>>> import numpy as np
>>> import numpy.linalg as la
>>> np.set_printoptions(precision=1, suppress=True, linewidth=100, legacy="1.25")
>>> f = np.array([-5, 5, -5, -4])
>>> rng = np.random.default_rng(82938)
>>> E = np.outer(rng.normal(size=14), f) + 0.3 * rng.normal(size=(14, 4))
>>> E.round(1) + 0
array([[-0.8,  1.1, -1.3, -1.2],
       [-2.2,  1.9, -2.4, -1.8],
       [ 8.1, -8.3,  8.1,  5.8],
       [ 6.8, -7.3,  6.9,  6. ],
       [ 0. , -0.4,  0.1,  0.6],
       [ 3.3, -2.8,  3.4,  2.5],
       [-8.5,  8.8, -8.4, -6.8],
       [ 3.6, -3.5,  3. ,  3.4],
       [ 0.4, -0.2, -0.2,  0.3],
       [-1.5,  1.1, -1.1, -0.8],
       [-3.3,  3.3, -3. , -2.9],
       [-1.1,  0.5, -0.6, -0.6],
       [ 5.4, -5.8,  5.4,  4. ],
       [ 3.8, -3.1,  3.3,  2.4]])
>>> Ac = E - E.mean(axis=0)
>>> vecs = la.svd(Ac)[2][:1]
>>> Y = Ac - Ac @ vecs.T @ vecs
>>> np.diag(vecs.T @ vecs)
array([0.3, 0.3, 0.3, 0.2])
>>> np.round(la.norm(Y) / la.norm(Ac), 1)
0.1
>>> la.norm(Y, axis=1).round(6).argmax()
7
>>> Ac = E - E.mean(axis=1)
Traceback (most recent call last):
  File "<python-input-13>", line 1, in <module>
    Ac = E - E.mean(axis=1)
         ~~^~~~~~~~~~~~~~~~
ValueError: operands could not be broadcast together with shapes (14,4) (14,) 
>>> Ac = E - E.mean(axis=0)
>>> Uu, sigma, Vt = la.svd(Ac, full_matrices=False)
>>> np.round(sigma ** 2 / (sigma ** 2).sum(), 1) + 0
array([1., 0., 0., 0.])
>>> (np.sign(Uu[:, 0]) == np.sign(Uu[0, 0])).astype(int)
array([1, 1, 0, 0, 1, 0, 1, 0, 1, 1, 1, 1, 0, 0])
>>> Vt[0] * np.sign(Vt[0, np.abs(Vt[0]).argmax()])
array([-0.5,  0.5, -0.5, -0.4])
>>> np.round(Ac.mean(axis=0), 1) + 0
array([0., 0., 0., 0.])
>>> sigma
array([30.5,  1.3,  1. ,  0.8])
>>> np.abs(Uu[:, 0]).argmax()
6
>>> P = E @ la.solve(E.T @ E, E.T)
>>> P @ E[:, 1]
array([ 1.1,  1.9, -8.3, -7.3, -0.4, -2.8,  8.8, -3.5, -0.2,  1.1,  3.3,  0.5, -5.8, -3.1])
>>> np.allclose(P @ P, P)
True
>>> round(np.trace(P), 1)
4.0
>>> Y = np.c_[E[:, :2] @ np.array([[5, 2], [5, 0]]), np.array([0, 2, 2, 1, 3, -1, 0, -1, 2, -2, -3, 0, 2, 2])]
>>> Y.round(1) + 0
array([[  1.3,  -1.6,   0. ],
       [ -1.8,  -4.5,   2. ],
       [ -0.5,  16.3,   2. ],
       [ -2.4,  13.7,   1. ],
       [ -2.1,   0. ,   3. ],
       [  2.4,   6.6,  -1. ],
       [  1.8, -16.9,   0. ],
       [  0.6,   7.3,  -1. ],
       [  0.7,   0.7,   2. ],
       [ -2.1,  -3. ,  -2. ],
       [ -0.3,  -6.6,  -3. ],
       [ -2.9,  -2.2,   0. ],
       [ -2.2,  10.8,   2. ],
       [  3.8,   7.7,   2. ]])
>>> np.round(la.lstsq(E, Y[:, 0])[0], 1) + 0
array([5., 5., 0., 0.])
>>> A = np.loadtxt("block0.csv", delimiter=",")
>>> A
array([[0., 3., 3., 1., 0., 2., 2., 1., 2.],
       [3., 1., 3., 3., 2., 0., 2., 2., 1.],
       [2., 2., 3., 2., 1., 0., 0., 3., 1.],
       [1., 0., 2., 3., 0., 1., 0., 1., 0.],
       [1., 2., 3., 0., 2., 1., 3., 3., 3.],
       [1., 1., 0., 0., 2., 2., 3., 1., 2.],
       [3., 0., 0., 3., 2., 0., 0., 2., 3.],
       [2., 2., 3., 2., 1., 0., 0., 3., 1.],
       [1., 0., 2., 3., 2., 3., 0., 3., 3.],
       [3., 2., 0., 3., 0., 3., 1., 2., 2.]])
>>> Y = np.c_[A[:, :7] @ np.array([[1, -2, -2, 3, 1, 1, -3],
...     [0, -1, -1, 3, 3, 3, 2],
...     [-3, 2, 3, 1, 0, -2, -3],
...     [-2, 2, -1, -2, 3, 0, -3],
...     [-2, -2, -1, 1, 2, 1, -3],
...     [0, -1, -2, 0, 3, 0, -1],
...     [-2, 1, 2, -2, -1, -3, -3]]), np.array([2, 0, 0, 3, 2, -2, 2, 1, -2, -2])]
>>> Y
array([[-15.,   5.,   5.,   6.,  16.,  -3., -14.,   2.],
       [-20.,   3.,   1.,   7.,  17.,  -4., -37.,   0.],
       [-13.,   2.,   0.,  12.,  16.,   3., -20.,   0.],
       [-11.,   7.,  -1.,  -1.,  13.,  -3., -19.,   3.],
       [-18.,   0.,   7.,   8.,  11.,  -6., -24.,   2.],
       [ -9.,  -6.,  -3.,   2.,  11.,  -3., -18.,  -2.],
       [ -7.,  -4., -11.,   5.,  16.,   5., -24.,   2.],
       [-13.,   2.,   0.,  12.,  16.,   3., -20.,   1.],
       [-15.,   1.,  -7.,   1.,  23.,  -1., -27.,  -2.],
       [ -5.,  -4., -15.,   7.,  26.,   6., -20.,  -2.]])
>>> np.round(la.lstsq(A, Y[:, 0])[0], 1) + 0
array([ 1.,  0., -3., -2., -2.,  0., -2.,  0.,  0.])
>>> W = np.array([[-8, 7, 0, 4],
...     [-7, 7, 5, 3],
...     [6, 1, -5, -9],
...     [-4, -5, 5, 6],
...     [-2, 4, 6, -1],
...     [5, 5, 5, -4],
...     [5, 1, 7, -9],
...     [3, -2, -2, -1]])
>>> coef = np.array([2, 2, 0, 2])
>>> hid = np.maximum(Y @ W + coef, 0)
>>> la.matrix_rank(hid)
3
>>> basis = np.array([[-1, -1, -2], [2, -1, 1], [2, -1, 1], [0, 1, 0]])
>>> (hid @ basis).round(6).argmax(axis=1)
array([1, 1, 1, 1, 1, 1, 1, 1, 1, 0])
>>> W @ basis
array([[ 22,   5,  23],
       [ 31,  -2,  26],
       [-14, -11, -16],
       [  4,  10,   8],
       [ 22,  -9,  14],
       [ 15, -19,   0],
       [ 11, -22,  -2],
       [-11,   0, -10]])
>>> x = np.array([3, 2, -3, -2, 3, 2, -1, -1, -1])
>>> h = np.maximum(A @ x, 0)
>>> A.T @ h
array([45., 25.,  0., 36., 26., 42., 35., 33., 46.])
>>> np.maximum(A @ (3 * x), 0)
array([ 0.,  0.,  0.,  0.,  0., 27., 12.,  0.,  0., 24.])
>>> P = A @ la.solve(A.T @ A, A.T)
>>> np.diag(P)
array([1. , 1. , 0.5, 1. , 1. , 1. , 1. , 0.5, 1. , 1. ])
>>> np.round(la.eigvalsh(P), 1) + 0
array([0., 1., 1., 1., 1., 1., 1., 1., 1., 1.])
